$ python -q
>>> import numpy as np
>>> import numpy.linalg as la
>>> np.set_printoptions(suppress=True, linewidth=200)
>>> def tidy(a):
...     return np.round(a, 3) + 0
... 
>>> feats = np.load("sample0.npy")
>>> print(feats)
[[-1.  1.  0.  0.  0.  0.  0.  0.  0.  0.  0.]
 [ 0. -1.  1.  0.  0.  0.  0.  0.  0.  0.  0.]
 [ 0.  0. -1.  1.  0.  0.  0.  0.  0.  0.  0.]
 [ 0.  0.  0. -1.  1.  0.  0.  0.  0.  0.  0.]
 [ 0.  0.  0.  0. -1.  1.  0.  0.  0.  0.  0.]
 [ 0.  0.  0.  0.  0. -1.  1.  0.  0.  0.  0.]
 [ 0.  0.  0.  0.  0.  0. -1.  1.  0.  0.  0.]
 [ 0.  0.  0.  0.  0.  0.  0. -1.  1.  0.  0.]
 [ 0.  0.  0.  0.  0.  0.  0.  0. -1.  1.  0.]
 [ 0.  0.  0.  0.  0.  0.  0.  0.  0. -1.  1.]
 [ 0.  0.  0.  0.  0.  0.  0.  0.  0.  0. -1.]]
>>> def softmax(z):
...     e = np.exp(z - z.max(axis=-1, keepdims=True))
...     return e / e.sum(axis=-1, keepdims=True)
... 
>>> print(tidy(softmax(10 * feats[2])))
[0. 0. 0. 1. 0. 0. 0. 0. 0. 0. 0.]
>>> print(softmax(feats).sum(axis=1))
[1. 1. 1. 1. 1. 1. 1. 1. 1. 1. 1.]
>>> print(tidy(softmax(feats[2] + -1)))
[0.083 0.083 0.03  0.225 0.083 0.083 0.083 0.083 0.083 0.083 0.083]
>>> print(tidy(softmax(feats[2])))
[0.083 0.083 0.03  0.225 0.083 0.083 0.083 0.083 0.083 0.083 0.083]
>>> scores = feats @ feats.T / np.sqrt(11)
>>> print(softmax(scores).round(6).argmax(axis=1))
[ 0  1  2  3  4  5  6  7  8  9 10]
>>> print(np.trace(feats))
-11.0
>>> print(tidy(la.matrix_power(feats, 3)))
[[-1.  3. -3.  1.  0.  0.  0.  0.  0.  0.  0.]
 [ 0. -1.  3. -3.  1.  0.  0.  0.  0.  0.  0.]
 [ 0.  0. -1.  3. -3.  1.  0.  0.  0.  0.  0.]
 [ 0.  0.  0. -1.  3. -3.  1.  0.  0.  0.  0.]
 [ 0.  0.  0.  0. -1.  3. -3.  1.  0.  0.  0.]
 [ 0.  0.  0.  0.  0. -1.  3. -3.  1.  0.  0.]
 [ 0.  0.  0.  0.  0.  0. -1.  3. -3.  1.  0.]
 [ 0.  0.  0.  0.  0.  0.  0. -1.  3. -3.  1.]
 [ 0.  0.  0.  0.  0.  0.  0.  0. -1.  3. -3.]
 [ 0.  0.  0.  0.  0.  0.  0.  0.  0. -1.  3.]
 [ 0.  0.  0.  0.  0.  0.  0.  0.  0.  0. -1.]]
>>> print(feats @ feats)
[[ 1. -2.  1.  0.  0.  0.  0.  0.  0.  0.  0.]
 [ 0.  1. -2.  1.  0.  0.  0.  0.  0.  0.  0.]
 [ 0.  0.  1. -2.  1.  0.  0.  0.  0.  0.  0.]
 [ 0.  0.  0.  1. -2.  1.  0.  0.  0.  0.  0.]
 [ 0.  0.  0.  0.  1. -2.  1.  0.  0.  0.  0.]
 [ 0.  0.  0.  0.  0.  1. -2.  1.  0.  0.  0.]
 [ 0.  0.  0.  0.  0.  0.  1. -2.  1.  0.  0.]
 [ 0.  0.  0.  0.  0.  0.  0.  1. -2.  1.  0.]
 [ 0.  0.  0.  0.  0.  0.  0.  0.  1. -2.  1.]
 [ 0.  0.  0.  0.  0.  0.  0.  0.  0.  1. -2.]
 [ 0.  0.  0.  0.  0.  0.  0.  0.  0.  0.  1.]]
>>> print(tidy(np.abs(la.eigvals(feats)).max()))
1.0
>>> print(tidy(np.sort(np.abs(la.eigvals(feats)))))
[1. 1. 1. 1. 1. 1. 1. 1. 1. 1. 1.]
>>> print((feats - feats.T) / 2)
[[ 0.   0.5  0.   0.   0.   0.   0.   0.   0.   0.   0. ]
 [-0.5  0.   0.5  0.   0.   0.   0.   0.   0.   0.   0. ]
 [ 0.  -0.5  0.   0.5  0.   0.   0.   0.   0.   0.   0. ]
 [ 0.   0.  -0.5  0.   0.5  0.   0.   0.   0.   0.   0. ]
 [ 0.   0.   0.  -0.5  0.   0.5  0.   0.   0.   0.   0. ]
 [ 0.   0.   0.   0.  -0.5  0.   0.5  0.   0.   0.   0. ]
 [ 0.   0.   0.   0.   0.  -0.5  0.   0.5  0.   0.   0. ]
 [ 0.   0.   0.   0.   0.   0.  -0.5  0.   0.5  0.   0. ]
 [ 0.   0.   0.   0.   0.   0.   0.  -0.5  0.   0.5  0. ]
 [ 0.   0.   0.   0.   0.   0.   0.   0.  -0.5  0.   0.5]
 [ 0.   0.   0.   0.   0.   0.   0.   0.   0.  -0.5  0. ]]
>>> print((feats + feats.T) / 2)
[[-1.   0.5  0.   0.   0.   0.   0.   0.   0.   0.   0. ]
 [ 0.5 -1.   0.5  0.   0.   0.   0.   0.   0.   0.   0. ]
 [ 0.   0.5 -1.   0.5  0.   0.   0.   0.   0.   0.   0. ]
 [ 0.   0.   0.5 -1.   0.5  0.   0.   0.   0.   0.   0. ]
 [ 0.   0.   0.   0.5 -1.   0.5  0.   0.   0.   0.   0. ]
 [ 0.   0.   0.   0.   0.5 -1.   0.5  0.   0.   0.   0. ]
 [ 0.   0.   0.   0.   0.   0.5 -1.   0.5  0.   0.   0. ]
 [ 0.   0.   0.   0.   0.   0.   0.5 -1.   0.5  0.   0. ]
 [ 0.   0.   0.   0.   0.   0.   0.   0.5 -1.   0.5  0. ]
 [ 0.   0.   0.   0.   0.   0.   0.   0.   0.5 -1.   0.5]
 [ 0.   0.   0.   0.   0.   0.   0.   0.   0.   0.5 -1. ]]
>>> rng = np.random.default_rng(18)
>>> z = rng.permutation(11)
>>> print(z)
[ 9  5  0  2  6  7  4  8  1 10  3]
>>> M2 = feats[z][:, z]
>>> print(np.trace(M2))
-11.0
>>> print(np.allclose(M2, feats))
False
>>> print(np.diag(M2))
[-1. -1. -1. -1. -1. -1. -1. -1. -1. -1. -1.]
>>> print(tidy(la.det(M2)), tidy(la.det(feats[z])))
-1.0 -1.0
>>> E = np.diag(5 * np.array([1, 3, 3, 1, 2, 0, 1, 2, 2])) + np.array([[-2, 3, -2, -3, -3, 1, 0, -3, -3],
...     [2, 0, -1, -1, -3, -1, -1, 3, 0],
...     [-1, 0, 0, -3, -3, -1, 0, 2, -2],
...     [-3, 1, -2, 3, 3, 2, -1, 2, 0],
...     [3, -3, -2, -1, 0, -2, 3, 1, -1],
...     [3, -1, 0, -2, -2, -2, -3, 2, 3],
...     [2, 1, 2, -2, -2, -2, 2, 2, 0],
...     [2, -3, -3, -1, 3, 0, 2, 0, -2],
...     [-3, 0, 2, -2, -2, -2, -2, 1, -2]])
>>> print(E)
[[ 3  3 -2 -3 -3  1  0 -3 -3]
 [ 2 15 -1 -1 -3 -1 -1  3  0]
 [-1  0 15 -3 -3 -1  0  2 -2]
 [-3  1 -2  8  3  2 -1  2  0]
 [ 3 -3 -2 -1 10 -2  3  1 -1]
 [ 3 -1  0 -2 -2 -2 -3  2  3]
 [ 2  1  2 -2 -2 -2  7  2  0]
 [ 2 -3 -3 -1  3  0  2 10 -2]
 [-3  0  2 -2 -2 -2 -2  1  8]]
>>> print(tidy(np.abs(la.eigvals(E)).max()))
15.607
>>> print(np.allclose(E @ E.T, E.T @ E))
False
>>> print(np.allclose(E, E.T))
False
>>> print(E @ E)
[[ 23  68 -24 -20 -56   6 -12 -44 -17]
 [ 32 230 -37 -22 -68  -4 -21  58 -10]
 [-11  -2 229 -59 -69 -10   5  40 -47]
 [-12  -4 -55  71  70   6  -9  49  12]
 [ 43 -65 -50 -19 106 -14  65  -3 -31]
 [-10  -9  -3 -20 -22   8 -20  -5   7]
 [ 18  28  41 -39 -45 -11  54  25 -18]
 [ 45 -77 -80 -15  69   0  51  82 -39]
 [-43  -8  53 -20 -28 -13 -26  17  63]]
>>> M2 = np.array([[-1, 0],
...     [2, 1],
...     [0, 0],
...     [-2, 2],
...     [0, -2],
...     [0, -2],
...     [1, 1],
...     [-2, 2],
...     [1, -2]])
>>> print(np.einsum("ij,ij->i", E, E))
[ 59 251 253  96 138  44  74 140  94]
>>> print(np.einsum("ik,kj->ji", E, M2))
[[ 12  23   1 -16  -7  -5   7 -26  11]
 [  1  26  10  10 -14  -2  16  15 -12]]
>>> data = np.load("mat.npy")
>>> print(data)
[[ 3  0  0  0  0  0  0  0]
 [ 0  3  0  0  0  0  0  0]
 [-2  1 -1  0  0  0  0  0]
 [-1 -1  1  1  0  0  0  0]
 [-1  2  1  3  0  0  0  0]
 [ 1 -3  1  0  1 -1  0  0]
 [-1  3 -3 -2  1  2  3  0]
 [ 2 -2 -3 -1 -2  1  3 -1]]
>>> print(data.ravel(order="F"))
[ 3  0 -2 -1 -1  1 -1  2  0  3  1 -1  2 -3  3 -2  0  0 -1  1  1  1 -3 -3  0  0  0  1  3  0 -2 -1  0  0  0  0  0  1  1 -2  0  0  0  0  0 -1  2  1  0  0  0  0  0  0  3  3  0  0  0  0  0  0  0 -1]
>>> print(data.reshape(-1, 2))
[[ 3  0]
 [ 0  0]
 [ 0  0]
 [ 0  0]
 [ 0  3]
 [ 0  0]
 [ 0  0]
 [ 0  0]
 [-2  1]
 [-1  0]
 [ 0  0]
 [ 0  0]
 [-1 -1]
 [ 1  1]
 [ 0  0]
 [ 0  0]
 [-1  2]
 [ 1  3]
 [ 0  0]
 [ 0  0]
 [ 1 -3]
 [ 1  0]
 [ 1 -1]
 [ 0  0]
 [-1  3]
 [-3 -2]
 [ 1  2]
 [ 3  0]
 [ 2 -2]
 [-3 -1]
 [-2  1]
 [ 3 -1]]
>>> print(data.reshape(2, -1))
[[ 3  0  0  0  0  0  0  0  0  3  0  0  0  0  0  0 -2  1 -1  0  0  0  0  0 -1 -1  1  1  0  0  0  0]
 [-1  2  1  3  0  0  0  0  1 -3  1  0  1 -1  0  0 -1  3 -3 -2  1  2  3  0  2 -2 -3 -1 -2  1  3 -1]]
>>> T = data.reshape(8, 2, -1)
>>> print(np.swapaxes(T, 1, 2)[0])
[[3 0]
 [0 0]
 [0 0]
 [0 0]]
>>> print(T[:, 0])
[[ 3  0  0  0]
 [ 0  3  0  0]
 [-2  1 -1  0]
 [-1 -1  1  1]
 [-1  2  1  3]
 [ 1 -3  1  0]
 [-1  3 -3 -2]
 [ 2 -2 -3 -1]]
>>> print(np.einsum("ihd,ihd->ih", T, T))
[[ 9  0]
 [ 9  0]
 [ 6  0]
 [ 4  0]
 [15  0]
 [11  2]
 [23 14]
 [18 15]]
>>> vec = np.array([2, -2, 0, 1, 2, -2, 1, 1])
>>> h = np.maximum(data @ vec, 0)
>>> print(data.T @ h)
[ 35 -43   4  -2   6  -9   9  -3]
>>> print(h)
[ 6  0  0  1  0 12  0  3]
>>> print(np.flatnonzero(h > 1e-9))
[0 3 5 7]
>>> print(tidy(np.tanh(data @ vec)))
[ 1.    -1.    -1.     0.762 -0.995  1.    -1.     0.995]
>>> print(tidy(np.trace(la.pinv(data) @ data)))
7.0
>>> print(np.allclose(data[:-1].T @ la.lstsq(data[:-1].T, data[-1])[0], data[-1]))
False
>>> print(np.unique(data.round(6), axis=0).shape)
(8, 8)
>>> print(np.abs(np.diag(la.qr(data)[1])) > 1e-9)
[ True  True  True  True  True  True  True False]
>>> rk = la.matrix_rank(data)
>>> print(rk)
7
>>> N = la.svd(data)[2][rk:].T
>>> print(N.shape)
(8, 1)
>>> print([int(la.matrix_rank(np.delete(data, i, axis=0))) for i in range(8)])
[7, 7, 7, 7, 7, 6, 6, 6]
>>> print([int(la.matrix_rank(data[:, :j + 1])) for j in range(8)])
[1, 2, 3, 4, 5, 6, 7, 7]
>>> print(tidy(N[:, 0] / N[np.abs(N[:, 0]).round(6).argmax(), 0]))
[ 0.    0.    0.    0.   -0.25 -0.25  0.25  1.  ]
>>> print(tidy(data @ N))
[[0.]
 [0.]
 [0.]
 [0.]
 [0.]
 [0.]
 [0.]
 [0.]]
>>> K = np.loadtxt("layer1.csv", delimiter=",")
>>> print(tidy(K))
[[-0.425  0.407  0.143  0.258  0.062 -0.186 -0.036 -0.268  0.028 -0.236 -0.562 -0.288]
 [-0.152 -0.299  0.251 -0.133 -0.486 -0.311  0.169 -0.305 -0.472 -0.193  0.24  -0.189]
 [-0.182 -0.433  0.062  0.139 -0.342  0.466 -0.586 -0.003  0.04  -0.09  -0.251  0.08 ]
 [ 0.243  0.073 -0.054 -0.064 -0.248 -0.46  -0.359  0.236 -0.186  0.564 -0.309 -0.15 ]
 [-0.486  0.254 -0.189  0.19  -0.119 -0.197 -0.187  0.537 -0.188 -0.188  0.326  0.274]
 [-0.364 -0.552  0.02   0.184  0.473 -0.251  0.145 -0.047 -0.136  0.305 -0.166  0.282]
 [-0.243  0.212  0.349 -0.161  0.204  0.502  0.031  0.156 -0.453  0.375  0.093 -0.273]
 [-0.182  0.166  0.132 -0.274  0.21  -0.18  -0.545 -0.481  0.212  0.157  0.4    0.113]
 [-0.303 -0.141 -0.715 -0.47   0.054  0.062  0.01  -0.031 -0.009 -0.021 -0.069 -0.378]
 [-0.212 -0.053  0.411 -0.635 -0.105 -0.109  0.14   0.333  0.348 -0.09  -0.249  0.189]
 [ 0.303  0.055 -0.033 -0.295  0.342 -0.026 -0.252 -0.018 -0.544 -0.439 -0.252  0.287]
 [-0.121  0.292 -0.23  -0.103 -0.357  0.195  0.246 -0.348 -0.14   0.292 -0.189  0.591]]
>>> z = rng.permutation(12)
>>> print(z)
[ 0  8  3 10  2  1  9 11  7  6  5  4]
>>> M2 = K[z][:, z]
>>> print(tidy(np.sort(np.abs(la.eigvals(M2)))))
[1. 1. 1. 1. 1. 1. 1. 1. 1. 1. 1. 1.]
>>> print(tidy(M2))
[[-0.425  0.028  0.258 -0.562  0.143  0.407 -0.236 -0.288 -0.268 -0.036 -0.186  0.062]
 [-0.303 -0.009 -0.47  -0.069 -0.715 -0.141 -0.021 -0.378 -0.031  0.01   0.062  0.054]
 [ 0.243 -0.186 -0.064 -0.309 -0.054  0.073  0.564 -0.15   0.236 -0.359 -0.46  -0.248]
 [ 0.303 -0.544 -0.295 -0.252 -0.033  0.055 -0.439  0.287 -0.018 -0.252 -0.026  0.342]
 [-0.182  0.04   0.139 -0.251  0.062 -0.433 -0.09   0.08  -0.003 -0.586  0.466 -0.342]
 [-0.152 -0.472 -0.133  0.24   0.251 -0.299 -0.193 -0.189 -0.305  0.169 -0.311 -0.486]
 [-0.212  0.348 -0.635 -0.249  0.411 -0.053 -0.09   0.189  0.333  0.14  -0.109 -0.105]
 [-0.121 -0.14  -0.103 -0.189 -0.23   0.292  0.292  0.591 -0.348  0.246  0.195 -0.357]
 [-0.182  0.212 -0.274  0.4    0.132  0.166  0.157  0.113 -0.481 -0.545 -0.18   0.21 ]
 [-0.243 -0.453 -0.161  0.093  0.349  0.212  0.375 -0.273  0.156  0.031  0.502  0.204]
 [-0.364 -0.136  0.184 -0.166  0.02  -0.552  0.305  0.282 -0.047  0.145 -0.251  0.473]
 [-0.486 -0.188  0.19   0.326 -0.189  0.254 -0.188  0.274  0.537 -0.187 -0.197 -0.119]]
>>> print(tidy(np.trace(M2)))
-1.306
>>> print(tidy(np.diag(M2)))
[-0.425 -0.009 -0.064 -0.252  0.062 -0.299 -0.09   0.591 -0.481  0.031 -0.251 -0.119]
>>> th = np.radians(90)
>>> R = np.eye(12)
>>> R[5, 5] = R[4, 4] = np.cos(th)
>>> R[5, 4], R[4, 5] = -np.sin(th), np.sin(th)
>>> print(tidy(R))
[[ 1.  0.  0.  0.  0.  0.  0.  0.  0.  0.  0.  0.]
 [ 0.  1.  0.  0.  0.  0.  0.  0.  0.  0.  0.  0.]
 [ 0.  0.  1.  0.  0.  0.  0.  0.  0.  0.  0.  0.]
 [ 0.  0.  0.  1.  0.  0.  0.  0.  0.  0.  0.  0.]
 [ 0.  0.  0.  0.  0.  1.  0.  0.  0.  0.  0.  0.]
 [ 0.  0.  0.  0. -1.  0.  0.  0.  0.  0.  0.  0.]
 [ 0.  0.  0.  0.  0.  0.  1.  0.  0.  0.  0.  0.]
 [ 0.  0.  0.  0.  0.  0.  0.  1.  0.  0.  0.  0.]
 [ 0.  0.  0.  0.  0.  0.  0.  0.  1.  0.  0.  0.]
 [ 0.  0.  0.  0.  0.  0.  0.  0.  0.  1.  0.  0.]
 [ 0.  0.  0.  0.  0.  0.  0.  0.  0.  0.  1.  0.]
 [ 0.  0.  0.  0.  0.  0.  0.  0.  0.  0.  0.  1.]]
>>> M2 = K @ R.T
>>> print(np.allclose(K @ K.T, M2 @ M2.T))
True
>>> print(tidy(la.svd(K, compute_uv=False)), tidy(la.svd(M2, compute_uv=False)))
[1. 1. 1. 1. 1. 1. 1. 1. 1. 1. 1. 1.] [1. 1. 1. 1. 1. 1. 1. 1. 1. 1. 1. 1.]
>>> print(tidy(M2))
[[-0.425  0.407  0.143  0.258 -0.186 -0.062 -0.036 -0.268  0.028 -0.236 -0.562 -0.288]
 [-0.152 -0.299  0.251 -0.133 -0.311  0.486  0.169 -0.305 -0.472 -0.193  0.24  -0.189]
 [-0.182 -0.433  0.062  0.139  0.466  0.342 -0.586 -0.003  0.04  -0.09  -0.251  0.08 ]
 [ 0.243  0.073 -0.054 -0.064 -0.46   0.248 -0.359  0.236 -0.186  0.564 -0.309 -0.15 ]
 [-0.486  0.254 -0.189  0.19  -0.197  0.119 -0.187  0.537 -0.188 -0.188  0.326  0.274]
 [-0.364 -0.552  0.02   0.184 -0.251 -0.473  0.145 -0.047 -0.136  0.305 -0.166  0.282]
 [-0.243  0.212  0.349 -0.161  0.502 -0.204  0.031  0.156 -0.453  0.375  0.093 -0.273]
 [-0.182  0.166  0.132 -0.274 -0.18  -0.21  -0.545 -0.481  0.212  0.157  0.4    0.113]
 [-0.303 -0.141 -0.715 -0.47   0.062 -0.054  0.01  -0.031 -0.009 -0.021 -0.069 -0.378]
 [-0.212 -0.053  0.411 -0.635 -0.109  0.105  0.14   0.333  0.348 -0.09  -0.249  0.189]
 [ 0.303  0.055 -0.033 -0.295 -0.026 -0.342 -0.252 -0.018 -0.544 -0.439 -0.252  0.287]
 [-0.121  0.292 -0.23  -0.103  0.195  0.357  0.246 -0.348 -0.14   0.292 -0.189  0.591]]
>>> print(tidy(np.abs(M2 - K).max(axis=0)))
[0.    0.    0.    0.    0.807 0.796 0.    0.    0.    0.    0.    0.   ]
>>> print(np.allclose(la.norm(K, axis=1), la.norm(M2, axis=1)))
True
>>> print(tidy(la.det(R)), np.trace(R))
1.0 10.0
